% ipython --no-banner

In [1]: import numpy as np

In [2]: import numpy.linalg as la

In [3]: np.set_printoptions(precision=2, suppress=True, linewidth=140, floatmode="fixed")

In [4]: def rnd(a):
   ...:     return np.round(a, 2) + 0
   ...: 

In [5]: arr = np.array([[0, 1, 3, -3], [1, 0, 1, 3], [3, 1, 0, 1], [-3, 3, 1, 0]])

In [6]: # symmetric, so the eigenvalues are real

In [7]: P = np.triu(np.array([[5, -4, -2, 0], [5, -5, -2, -3], [-1, -3, -5, 5], [0, -1, 5, 2]]), 1) + np.eye(4)

In [8]: other = P @ arr @ la.inv(P)

In [9]: print(P @ arr - arr @ P)
[[-10.00  -2.00  -2.00 -26.00]
 [  3.00  -7.00  -1.00  -7.00]
 [-15.00  27.00  13.00   3.00]
 [  0.00 -12.00   0.00   4.00]]

In [10]: print(rnd(np.poly(other)))
[  1.00   0.00 -30.00  24.00 133.00]

In [11]: print(la.matrix_rank(other))
4

In [12]: print(other)
[[ -10.00  -41.00 -103.00  375.00]
 [   4.00    5.00   16.00  -64.00]
 [ -12.00  -32.00  -83.00  320.00]
 [  -3.00   -9.00  -23.00   88.00]]

In [13]: M = np.load("x.npy")

In [14]: print(M)
[[-1  0  1]
 [ 2  3  4]
 [ 5  6  7]
 [ 8  9 10]]

In [15]: def softmax(z):
    ...:     e = np.exp(z - z.max(axis=-1, keepdims=True))
    ...:     return e / e.sum(axis=-1, keepdims=True)
    ...: 

In [16]: print(rnd(softmax(M).sum(axis=1)))
[1.00 1.00 1.00 1.00]

In [17]: print(rnd(softmax(10 * M[2])))
[0.00 0.00 1.00]

In [18]: S = M @ M.T / np.sqrt(3)

In [19]: print(rnd(softmax(S)))
[[0.25 0.25 0.25 0.25]
 [0.00 0.00 0.00 1.00]
 [0.00 0.00 0.00 1.00]
 [0.00 0.00 0.00 1.00]]

In [20]: rank = la.matrix_rank(M)

In [21]: print(rank)
2

In [22]: null = la.svd(M)[2][rank:].T

In [23]: print(rnd(null @ null.T))
[[ 0.17 -0.33  0.17]
 [-0.33  0.67 -0.33]
 [ 0.17 -0.33  0.17]]

In [24]: print(rnd(M @ null))
[[0.00]
 [0.00]
 [0.00]
 [0.00]]

In [25]: print(null.shape)
(3, 1)

In [26]: U, s, Vh = la.svd(M, full_matrices=False)

In [27]: print(rnd(np.abs(Vh[0])))
[0.49 0.57 0.66]

In [28]: print(rnd(np.sqrt((s ** 2).sum())), rnd(la.norm(M)))
19.65 19.65

In [29]: print(rnd(np.cumsum(s ** 2) / np.sum(s ** 2)))
[0.99 1.00 1.00]

In [30]: feats = np.array([[1.64, -0.23, -0.08, -0.18],
    ...:     [1.7, -0.3, 0.2, -0.3],
    ...:     [1.1, 0.5, 0.2, -1.0],
    ...:     [0.3, -1.1, 0.1, -0.4]])

In [31]: print(rnd(np.poly(feats)))
[ 1.00 -1.14 -0.64  0.30  0.48]

In [32]: print(rnd(la.det(2 * feats)), rnd(la.det(feats)))
7.65 0.48

In [33]: print(rnd(np.einsum("ii->", feats)))
1.14

In [34]: print(rnd(np.einsum("ij,ji->", feats, feats)))
2.57

In [35]: print(np.allclose(feats @ feats.T, feats.T @ feats))
False

In [36]: print(rnd((feats - feats.T) / 2))
[[ 0.00 -0.96 -0.59 -0.24]
 [ 0.96  0.00 -0.15  0.40]
 [ 0.59  0.15  0.00 -0.55]
 [ 0.24 -0.40  0.55  0.00]]

In [37]: print(rnd(np.trace(feats)))
1.14

In [38]: print(rnd(feats @ feats))
[[ 2.16 -0.15 -0.21 -0.07]
 [ 2.41  0.13 -0.19 -0.30]
 [ 2.57  0.80 -0.05 -0.15]
 [-1.39  0.75 -0.26  0.34]]

In [39]: print(np.allclose(feats, feats.T))
False

In [40]: rng = np.random.default_rng(79440)

In [41]: other = feats + rng.integers(-2, 3, (4, 3)) @ rng.integers(-2, 3, (3, 4))

In [42]: print(rnd(other))
[[ 3.64 -6.23 -0.08 -4.18]
 [-0.30 -5.30  2.20 -0.30]
 [-3.90  0.50 -5.80 -3.00]
 [ 7.30 -1.10  6.10  0.60]]

In [43]: print(np.abs(other - feats).sum(axis=1))
[12.00  9.00 13.00 14.00]

In [44]: print(la.matrix_rank(other - feats, tol=1e-8))
3

In [45]: W = np.array([[1, 2, 2, 2], [2, 0, 2, 0], [1, 0, 1, 1], [0, 2, 2, 2]])

In [46]: coef = np.array([-1, -3, 3, -2])

In [47]: H = np.maximum(other @ W + coef, 0)

In [48]: print(la.matrix_rank(H))
1

In [49]: print((H > 0).astype(int))
[[0 0 0 0]
 [0 0 0 0]
 [0 0 0 0]
 [1 1 1 1]]

In [50]: C = np.array([[4, 9], [6, 4], [6, 5], [8, 2]])

In [51]: print((H @ C).round(6).argmax(axis=1))
[0 0 0 0]

In [52]: print(W @ C)
[[44 31]
 [20 28]
 [18 16]
 [40 22]]

In [53]: x0 = np.array([-1, 4, -3, -4])

In [54]: target = feats @ x0

In [55]: coef, lr = np.zeros(4), 1 / la.norm(feats, 2) ** 2

In [56]: for i in range(3):
    ...:     coef -= lr * feats.T @ (feats @ coef - target)
    ...:     if i % 1 == 0: print(i, round(la.norm(feats @ coef - target), 2))
    ...: 
0 4.95
1 4.07
2 3.37

In [57]: print(rnd(la.cond(feats)))
15.86

In [58]: print(rnd(coef))
[-0.43  2.14  0.10 -0.85]

In [59]: E = np.loadtxt("test15.csv", delimiter=",")

In [60]: print(E)
[[-2.00  1.00  0.00]
 [ 0.00 -2.00  1.00]
 [ 0.00  0.00 -2.00]]

In [61]: print(rnd(la.det(2 * E)), rnd(la.det(E)))
-64.0 -8.0

In [62]: print(np.einsum("ii->", E))
-6.0

In [63]: print(rnd(la.eigvals(E)))
[-2.00 -2.00 -2.00]

In [64]: print(np.kron(np.eye(2, dtype=int), E))
[[-2.00  1.00  0.00 -0.00  0.00  0.00]
 [ 0.00 -2.00  1.00  0.00 -0.00  0.00]
 [ 0.00  0.00 -2.00  0.00  0.00 -0.00]
 [-0.00  0.00  0.00 -2.00  1.00  0.00]
 [ 0.00 -0.00  0.00  0.00 -2.00  1.00]
 [ 0.00  0.00 -0.00  0.00  0.00 -2.00]]

In [65]: print(la.matrix_rank(E - E[0, 0] * np.eye(3)))
2

In [66]: ev, V = la.eig(arr)

In [67]: print(rnd(np.sort(la.eigvals(arr.T))))
[-5.47 -1.83  3.47  3.83]

In [68]: print(rnd(np.sort(la.eigvals(la.inv(arr)))))
[-0.55 -0.18  0.26  0.29]
